$ python -q
>>> import numpy as np
>>> from numpy import linalg as LA
>>> np.set_printoptions(precision=2, suppress=True, linewidth=140)
>>> rng = np.random.default_rng(997456)
>>> M = np.eye(16, dtype=int)[rng.permutation(16)]
>>> print(M)
[[0 0 1 0 0 0 0 0 0 0 0 0 0 0 0 0]
 [0 0 0 0 0 0 0 0 0 0 0 0 0 0 0 1]
 [0 0 0 0 0 0 0 0 0 0 0 1 0 0 0 0]
 [1 0 0 0 0 0 0 0 0 0 0 0 0 0 0 0]
 [0 0 0 0 0 1 0 0 0 0 0 0 0 0 0 0]
 [0 0 0 0 0 0 0 0 1 0 0 0 0 0 0 0]
 [0 0 0 0 0 0 0 0 0 0 0 0 0 1 0 0]
 [0 0 0 0 0 0 0 1 0 0 0 0 0 0 0 0]
 [0 0 0 1 0 0 0 0 0 0 0 0 0 0 0 0]
 [0 0 0 0 1 0 0 0 0 0 0 0 0 0 0 0]
 [0 0 0 0 0 0 0 0 0 0 1 0 0 0 0 0]
 [0 0 0 0 0 0 0 0 0 0 0 0 0 0 1 0]
 [0 1 0 0 0 0 0 0 0 0 0 0 0 0 0 0]
 [0 0 0 0 0 0 1 0 0 0 0 0 0 0 0 0]
 [0 0 0 0 0 0 0 0 0 0 0 0 1 0 0 0]
 [0 0 0 0 0 0 0 0 0 1 0 0 0 0 0 0]]
>>> cov = M.T @ M
>>> print(np.allclose(cov, cov.T))
True
>>> print(np.trace(cov), (M ** 2).sum())
16 16
>>> U, sigma, VT = LA.svd(M, full_matrices=False)
>>> print(sigma)
[1. 1. 1. 1. 1. 1. 1. 1. 1. 1. 1. 1. 1. 1. 1. 1.]
>>> print(M @ np.ones(16))
[1. 1. 1. 1. 1. 1. 1. 1. 1. 1. 1. 1. 1. 1. 1. 1.]
>>> print(np.sort(np.abs(LA.eigvals(M)))[::-1])
[1. 1. 1. 1. 1. 1. 1. 1. 1. 1. 1. 1. 1. 1. 1. 1.]
>>> p = np.eye(16)[14]
>>> for _ in range(5):
...     p = p @ M
...     print(p.round(2))
... 
[0. 0. 0. 0. 0. 0. 0. 0. 0. 0. 0. 0. 1. 0. 0. 0.]
[0. 1. 0. 0. 0. 0. 0. 0. 0. 0. 0. 0. 0. 0. 0. 0.]
[0. 0. 0. 0. 0. 0. 0. 0. 0. 0. 0. 0. 0. 0. 0. 1.]
[0. 0. 0. 0. 0. 0. 0. 0. 0. 1. 0. 0. 0. 0. 0. 0.]
[0. 0. 0. 0. 1. 0. 0. 0. 0. 0. 0. 0. 0. 0. 0. 0.]
>>> print(np.round(np.sort(LA.eigvals(M).real), 2) + 0)
[-1.   -1.   -0.87 -0.87 -0.5  -0.5   0.    0.    0.5   0.5   0.87  0.87  1.    1.    1.    1.  ]
>>> A = np.load("test16.npy")
>>> print(A)
[[ 1  1 -1 -1 -1 -1  1  1]
 [ 1 -1 -1  1 -1  1  1 -1]
 [ 1  1 -1 -1  1  1 -1 -1]
 [ 1  1  1  1 -1 -1 -1 -1]
 [ 1  1  1  1  1  1  1  1]
 [ 1 -1  1 -1 -1  1 -1  1]
 [ 1 -1 -1  1  1 -1 -1  1]
 [ 1 -1  1 -1  1 -1  1 -1]]
>>> print(LA.norm(A, axis=0))
[2.83 2.83 2.83 2.83 2.83 2.83 2.83 2.83]
>>> print(A.T @ A)
[[8 0 0 0 0 0 0 0]
 [0 8 0 0 0 0 0 0]
 [0 0 8 0 0 0 0 0]
 [0 0 0 8 0 0 0 0]
 [0 0 0 0 8 0 0 0]
 [0 0 0 0 0 8 0 0]
 [0 0 0 0 0 0 8 0]
 [0 0 0 0 0 0 0 8]]
>>> print(A[:, 4] @ A[:, 5])
0
>>> print(LA.svd(A, compute_uv=False))
[2.83 2.83 2.83 2.83 2.83 2.83 2.83 2.83]
>>> Q, R = LA.qr(A)
>>> print(Q @ R)
[[ 1.  1. -1. -1. -1. -1.  1.  1.]
 [ 1. -1. -1.  1. -1.  1.  1. -1.]
 [ 1.  1. -1. -1.  1.  1. -1. -1.]
 [ 1.  1.  1.  1. -1. -1. -1. -1.]
 [ 1.  1.  1.  1.  1.  1.  1.  1.]
 [ 1. -1.  1. -1. -1.  1. -1.  1.]
 [ 1. -1. -1.  1.  1. -1. -1.  1.]
 [ 1. -1.  1. -1.  1. -1.  1. -1.]]
>>> print(R.round(2) + 0)
[[-2.83  0.    0.    0.    0.    0.    0.    0.  ]
 [ 0.    2.83  0.    0.    0.    0.    0.    0.  ]
 [ 0.    0.    2.83  0.    0.    0.    0.    0.  ]
 [ 0.    0.    0.   -2.83  0.    0.    0.    0.  ]
 [ 0.    0.    0.    0.   -2.83  0.    0.    0.  ]
 [ 0.    0.    0.    0.    0.   -2.83  0.    0.  ]
 [ 0.    0.    0.    0.    0.    0.    2.83  0.  ]
 [ 0.    0.    0.    0.    0.    0.    0.   -2.83]]
>>> print(Q)
[[-0.35  0.35 -0.35  0.35  0.35  0.35  0.35 -0.35]
 [-0.35 -0.35 -0.35 -0.35  0.35 -0.35  0.35  0.35]
 [-0.35  0.35 -0.35  0.35 -0.35 -0.35 -0.35  0.35]
 [-0.35  0.35  0.35 -0.35  0.35  0.35 -0.35  0.35]
 [-0.35  0.35  0.35 -0.35 -0.35 -0.35  0.35 -0.35]
 [-0.35 -0.35  0.35  0.35  0.35 -0.35 -0.35 -0.35]
 [-0.35 -0.35 -0.35 -0.35 -0.35  0.35 -0.35 -0.35]
 [-0.35 -0.35  0.35  0.35 -0.35  0.35  0.35  0.35]]
>>> print(Q.shape, R.shape)
(8, 8) (8, 8)
>>> print(np.abs(np.diag(R)))
[2.83 2.83 2.83 2.83 2.83 2.83 2.83 2.83]
>>> lab = rng.permutation(8)
>>> M2 = Q[:, lab] * rng.choice([-1, 1], 8)
>>> print(M2)
[[ 0.35 -0.35 -0.35 -0.35  0.35 -0.35 -0.35 -0.35]
 [ 0.35 -0.35  0.35  0.35  0.35 -0.35  0.35  0.35]
 [-0.35 -0.35 -0.35  0.35 -0.35 -0.35 -0.35  0.35]
 [ 0.35 -0.35  0.35  0.35 -0.35  0.35 -0.35 -0.35]
 [-0.35 -0.35  0.35 -0.35  0.35  0.35 -0.35  0.35]
 [ 0.35 -0.35 -0.35 -0.35 -0.35  0.35  0.35  0.35]
 [-0.35 -0.35  0.35 -0.35 -0.35 -0.35  0.35 -0.35]
 [-0.35 -0.35 -0.35  0.35  0.35  0.35  0.35 -0.35]]
>>> U, _, VT = LA.svd(Q.T @ M2)
>>> print(np.round(LA.lstsq(Q, M2)[0], 2) + 0)
[[ 0.  1.  0.  0.  0.  0.  0.  0.]
 [ 0.  0.  0.  0.  0.  0. -1.  0.]
 [ 0.  0.  0.  0.  0.  1.  0.  0.]
 [ 0.  0. -1.  0.  0.  0.  0.  0.]
 [ 1.  0.  0.  0.  0.  0.  0.  0.]
 [ 0.  0.  0.  0.  0.  0.  0. -1.]
 [ 0.  0.  0.  0.  1.  0.  0.  0.]
 [ 0.  0.  0.  1.  0.  0.  0.  0.]]
>>> E = np.loadtxt("run0.csv", delimiter=",")
>>> print(E)
[[-0.69 -0.46  0.34  0.01  0.3   1.   -1.27  0.01 -0.29 -1.62  1.46 -0.42 -0.09 -1.85  0.33  0.49]
 [ 0.1  -1.2  -1.3  -1.4  -1.   -1.2  -0.7  -1.4  -0.1  -1.1  -0.1   1.9  -0.4   1.    0.1   0.  ]
 [ 1.3   0.6   0.1  -0.1   0.4   2.6   1.6   1.6  -0.5   2.7  -1.1   0.2  -0.5   0.5  -3.1  -1.  ]
 [-0.6  -0.4   0.2   0.    0.2   0.9  -1.2  -0.1  -0.3  -1.7   1.6  -0.3   0.   -1.8   0.3   0.6 ]
 [ 0.1  -0.8   0.   -0.8   0.5  -2.5   0.4  -3.2  -0.6  -0.6   0.4   1.    0.1   1.    0.4  -0.1 ]]
>>> U, sigma, VT = LA.svd(E)
>>> print(np.argmax(sigma[:-1] / (sigma[1:] + 1e-6)) + 1)
4
>>> print(sigma)
[7.14 5.57 2.9  2.3  0.21]
>>> M2 = U[:, :4] @ np.diag(sigma[:4]) @ VT[:4]
>>> print(LA.matrix_rank(M2))
4
>>> print(round(LA.norm(E - M2) / LA.norm(E), 2))
0.02
>>> M2 = np.array([[3, 6],
...     [8, 0],
...     [-7, 2],
...     [9, -9],
...     [-8, 7],
...     [-4, -6],
...     [-6, -8],
...     [5, 2],
...     [5, 1],
...     [-7, 4],
...     [-2, -3],
...     [-8, 7],
...     [6, -8],
...     [-9, 8],
...     [4, -8],
...     [6, -4]])
>>> print(np.einsum("ik,kj->ji", E, M2))
[[ 23.93 -21.6  -54.8   25.7  -40.7 ]
 [-30.04  33.1   38.3  -31.    23.9 ]]
>>> print(np.vstack([E, M2.T]).shape)
(7, 16)
>>> print(np.einsum("ij,ij->i", E, E))
[12.3  16.   34.01 12.18 21.25]
>>> print(np.einsum("ij->j", E))
[ 0.21 -2.26 -0.66 -2.29  0.4   0.8  -1.17 -3.09 -1.79 -2.32  2.26  2.38 -0.89 -1.15 -1.97 -0.01]
>>> M2 = E + rng.integers(-2, 3, (5, 4)) @ rng.integers(-2, 3, (4, 16))
>>> print(M2)
[[ -0.69   0.54   3.34  -1.99   1.3    3.    -1.27  -1.99  -0.29   1.38   1.46  -3.42   1.91   0.15   2.33   4.49]
 [ -1.9   -0.2  -11.3    1.6   -1.     0.8   -6.7  -11.4   -3.1   -6.1    2.9    3.9    3.6    6.     0.1    0.  ]
 [ -0.7   -5.4    0.1   -0.1    2.4    3.6    1.6    3.6   -0.5    5.7    2.9   -2.8    3.5   -2.5   -5.1   -3.  ]
 [ -2.6    1.6    3.2   -1.     1.2    5.9   -1.2   -8.1   -0.3    1.3    2.6   -3.3    5.     2.2    5.3    6.6 ]
 [  4.1   -1.8    3.    -4.8    1.5   -6.5    0.4    6.8   -0.6    2.4   -1.6   -2.    -3.9   -1.    -3.6   -0.1 ]]
>>> print(np.abs(M2 - E).sum(axis=1))
[27. 56. 34. 49. 45.]
>>> print(np.round(LA.svd(M2 - E, compute_uv=False), 2) + 0)
[23.89 15.59 10.61  6.83  0.  ]
>>> print(M2 - E)
[[  0.   1.   3.  -2.   1.   2.   0.  -2.   0.   3.   0.  -3.   2.   2.   2.   4.]
 [ -2.   1. -10.   3.   0.   2.  -6. -10.  -3.  -5.   3.   2.   4.   5.   0.   0.]
 [ -2.  -6.   0.   0.   2.   1.   0.   2.   0.   3.   4.  -3.   4.  -3.  -2.  -2.]
 [ -2.   2.   3.  -1.   1.   5.   0.  -8.   0.   3.   1.  -3.   5.   4.   5.   6.]
 [  4.  -1.   3.  -4.   1.  -4.   0.  10.   0.   3.  -2.  -3.  -4.  -2.  -4.   0.]]
>>> print(LA.matrix_rank(M2 - E, tol=1e-8))
4
